% ipython --no-banner

In [1]: import numpy as np

In [2]: from numpy import linalg as LA

In [3]: np.set_printoptions(precision=2, suppress=True, linewidth=200, sign=" ")

In [4]: rnd = lambda a: np.round(a, 2) + 0

In [5]: X = np.array([[3, 3, 1, 2, 2, 1, 3, 0, 0, 3],
   ...:     [1, 0, 0, 1, 1, 1, 2, 3, 3, 3],
   ...:     [0, 3, 1, 1, 3, 2, 3, 0, 2, 0],
   ...:     [2, 1, 2, 1, 3, 1, 1, 3, 0, 3],
   ...:     [0, 1, 3, 1, 2, 3, 2, 3, 3, 1],
   ...:     [2, 2, 1, 0, 0, 0, 2, 0, 0, 0],
   ...:     [0, 0, 2, 1, 0, 2, 0, 1, 0, 2],
   ...:     [3, 0, 1, 3, 1, 0, 1, 0, 1, 3],
   ...:     [0, 2, 0, 0, 3, 2, 2, 3, 1, 1],
   ...:     [0, 2, 1, 3, 3, 0, 1, 1, 3, 1]])

In [6]: X[0] = X[4]

In [7]: X
Out[7]: 
array([[ 0,  1,  3,  1,  2,  3,  2,  3,  3,  1],
       [ 1,  0,  0,  1,  1,  1,  2,  3,  3,  3],
       [ 0,  3,  1,  1,  3,  2,  3,  0,  2,  0],
       [ 2,  1,  2,  1,  3,  1,  1,  3,  0,  3],
       [ 0,  1,  3,  1,  2,  3,  2,  3,  3,  1],
       [ 2,  2,  1,  0,  0,  0,  2,  0,  0,  0],
       [ 0,  0,  2,  1,  0,  2,  0,  1,  0,  2],
       [ 3,  0,  1,  3,  1,  0,  1,  0,  1,  3],
       [ 0,  2,  0,  0,  3,  2,  2,  3,  1,  1],
       [ 0,  2,  1,  3,  3,  0,  1,  1,  3,  1]])

In [8]: # row 4 repeats row 0

In [9]: U, s, VT = LA.svd(X)

In [10]: print(rnd(s))
[ 15.17   5.82   4.97   3.86   3.59   2.94   1.82   1.04   0.58   0.  ]

In [11]: B = U[:, :9] @ np.diag(s[:9]) @ VT[:9]

In [12]: rnd(np.abs(X - B).max())
Out[12]: np.float64(0.0)

In [13]: U, s, VT = LA.svd(X, full_matrices=False)

In [14]: rnd(np.cumsum(s ** 2) / np.sum(s ** 2))
Out[14]: array([ 0.7 ,  0.8 ,  0.88,  0.92,  0.96,  0.99,  1.  ,  1.  ,  1.  ,  1.  ])

In [15]: rnd(np.abs(VT[0]))
Out[15]: array([ 0.13,  0.24,  0.3 ,  0.24,  0.41,  0.32,  0.34,  0.4 ,  0.38,  0.3 ])

In [16]: (s > 1e-8).sum()
Out[16]: np.int64(9)

In [17]: rnd(np.sqrt((s ** 2).sum())), rnd(LA.norm(X))
Out[17]: (np.float64(18.17), np.float64(18.17))

In [18]: F = np.load("case12.npy")

In [19]: print(rnd(F))
[[ 3.12 -5.72  3.12 -4.55 -5.2 ]
 [-0.93 -4.22 -0.93  3.82  8.12]
 [ 0.79  4.58  0.79 -3.67 -8.02]
 [-1.16  8.41 -1.16 -0.94 -5.07]
 [ 3.13 -7.13  3.13 -3.99 -3.68]
 [-1.52  8.82 -1.52 -0.3  -4.18]
 [-0.93  8.1  -0.93 -1.32 -5.57]
 [ 2.86 -8.66  2.86 -2.76 -0.98]
 [ 2.66 -9.01  2.66 -2.16  0.15]
 [ 2.86 -3.33  2.86 -4.98 -6.91]
 [ 1.93 -9.13  1.93 -0.49  2.99]
 [-2.83  8.73 -2.83  2.66  0.8 ]
 [-1.29 -3.18 -1.29  4.19  8.31]
 [ 3.14 -6.19  3.14 -4.4  -4.75]
 [-0.3  -5.79 -0.3   3.07  7.54]
 [-2.27  9.21 -2.27  1.2  -1.84]
 [-2.67  2.2  -2.67  5.02  7.46]
 [ 1.52  2.47  1.52 -4.4  -8.36]
 [ 0.62 -7.62  0.62  1.79  6.16]
 [ 1.75 -9.02  1.75 -0.13  3.54]
 [-2.79  2.86 -2.79  5.01  7.15]
 [-1.58 -2.26 -1.58  4.46  8.37]
 [-0.72 -4.77 -0.72  3.59  7.96]
 [ 2.02  0.73  2.02 -4.78 -8.27]
 [ 2.87 -8.65  2.87 -2.77 -1.01]
 [-0.54  7.47 -0.54 -1.92 -6.32]
 [-3.07  7.81 -3.07  3.58  2.7 ]
 [ 2.61 -9.06  2.61 -2.02  0.41]
 [ 2.62 -9.05  2.62 -2.05  0.35]
 [-3.09  7.7  -3.09  3.65  2.88]
 [-1.14 -3.61 -1.14  4.05  8.25]
 [-2.7   2.34 -2.7   5.02  7.4 ]
 [ 2.11  0.38  2.11 -4.84 -8.22]
 [-1.63  8.93 -1.63 -0.09 -3.87]
 [ 2.35 -0.64  2.35 -4.96 -8.  ]
 [ 2.55 -9.11  2.55 -1.87  0.67]
 [ 0.35 -7.14  0.35  2.19  6.63]
 [-1.13 -3.66 -1.13  4.03  8.24]
 [ 0.88  4.35  0.88 -3.76 -8.08]]

In [20]: # looks like rank 2

In [21]: Ac = F - F.mean(axis=0)

In [22]: U, s, VT = LA.svd(Ac, full_matrices=False)

In [23]: np.abs(U[:, 0]).argmax()
Out[23]: np.int64(25)

In [24]: np.abs(VT[0]).argmax()
Out[24]: np.int64(1)

In [25]: rnd(Ac.mean(axis=0))
Out[25]: array([ 0.,  0.,  0.,  0.,  0.])

In [26]: rnd(LA.svd(F, compute_uv=False))
Out[26]: array([ 46.11,  42.12,   0.  ,   0.  ,   0.  ])

In [27]: rnd(LA.norm(F))
Out[27]: np.float64(62.45)

In [28]: rnd(F.sum(axis=0))
Out[28]: array([ 10.48, -41.87,  10.48,  -5.84,   7.72])

In [29]: np.unravel_index(np.abs(F).argmax(), F.shape)
Out[29]: (np.int64(15), np.int64(1))

In [30]: U, s, VT = LA.svd(F)

In [31]: vecs = VT[:(s > 1e-8).sum()]

In [32]: rng = np.random.default_rng(558)

In [33]: x0 = F[3] + -3 * F[4] + rng.integers(2) * np.eye(5)[2]

In [34]: rnd(x0)
Out[34]: array([-10.56,  29.81, -10.56,  11.04,   5.98])

In [35]: np.allclose(vecs.T @ vecs @ x0, x0)
Out[35]: True

In [36]: rnd(LA.norm(x0 - vecs.T @ vecs @ x0))
Out[36]: np.float64(0.0)

In [37]: LA.matrix_rank(np.vstack([F, x0]))
Out[37]: np.int64(2)
